$ python3 -q
>>> import numpy as np
>>> import numpy.linalg as la
>>> np.set_printoptions(precision=2, suppress=True, linewidth=140)
>>> rd = lambda a: np.round(a, 2) + 0
>>> M = np.loadtxt("a.csv", delimiter=",")
>>> print(M)
[[0. 2. 0. 0.]
 [2. 2. 0. 5.]
 [5. 0. 3. 2.]
 [1. 3. 4. 5.]]
>>> q, Rm = la.qr(M)
>>> print(rd(q.T @ q))
[[1. 0. 0. 0.]
 [0. 1. 0. 0.]
 [0. 0. 1. 0.]
 [0. 0. 0. 1.]]
>>> feats = np.load("w.npy")
>>> print(feats)
[[3 0 0 0 0]
 [0 3 0 0 0]
 [0 0 1 0 0]
 [0 0 0 0 0]
 [0 0 0 0 2]]
>>> print(feats[4] @ feats[3])
0
>>> print(rd(la.norm(feats[4] - feats[3])))
2.0
>>> print(rd(la.norm(feats, 2)))
3.0
>>> print(la.norm(feats, axis=1).argmax())
0
>>> print(rd(la.norm(feats, "nuc")))
9.0
>>> mat = np.load("dump.npy")
>>> print(mat)
[[ 7.32 -5.76 -3.65]
 [-4.25  1.86 -8.86]
 [ 2.57  6.86 -6.8 ]
 [-4.47 -8.87  1.18]
 [-0.81 -8.56  5.1 ]
 [ 8.61  1.25  4.94]
 [-2.26 -5.73 -7.88]
 [ 9.82 -1.84 -0.51]
 [-1.7   9.84  0.47]
 [ 2.66  9.61  0.75]
 [ 8.77 -4.36 -2.01]
 [-9.39 -2.98  1.7 ]
 [ 4.81  8.57  1.84]
 [-5.67  7.12 -4.14]
 [ 4.19 -7.05  5.73]
 [-3.3  -6.22  7.1 ]
 [-5.23  0.    8.52]
 [ 9.58 -2.85  0.16]
 [-0.7  -4.1  -9.09]
 [-0.16 -9.97 -0.7 ]
 [-6.09  4.17  6.75]
 [ 9.84 -1.08 -1.4 ]
 [-6.61  3.28  6.75]
 [ 7.53  4.27 -5.  ]
 [-2.64  9.16 -3.02]
 [-7.03  5.34  4.7 ]
 [-5.48  5.41 -6.38]
 [-7.66  0.25 -6.43]
 [-0.27  9.97  0.75]
 [ 8.46  1.16 -5.21]
 [ 0.33  5.41  8.4 ]
 [ 3.62  6.83  6.34]
 [ 1.06 -6.45  7.57]
 [ 8.85  1.32  4.46]
 [ 5.7   5.79  5.83]
 [ 2.14  1.44  9.66]
 [-1.24  8.83 -4.53]
 [ 7.16 -4.88 -5.  ]
 [-2.87 -3.67 -8.85]]
>>> print(rd(la.svd(mat, compute_uv=False)))
[38.02 35.28 34.78]
>>> U, sigma, Vt = la.svd(mat, full_matrices=False)
>>> print(rd(sigma / sigma[0]))
[1.   0.93 0.91]
>>> print(rd(Vt @ Vt.T))
[[1. 0. 0.]
 [0. 1. 0.]
 [0. 0. 1.]]
>>> print(rd(U.T @ U))
[[1. 0. 0.]
 [0. 1. 0.]
 [0. 0. 1.]]
>>> print(U.shape, sigma.shape, Vt.shape)
(39, 3) (3,) (3, 3)
>>> print(rd(U.T @ mat @ Vt.T))
[[38.02  0.    0.  ]
 [ 0.   35.28  0.  ]
 [ 0.    0.   34.78]]
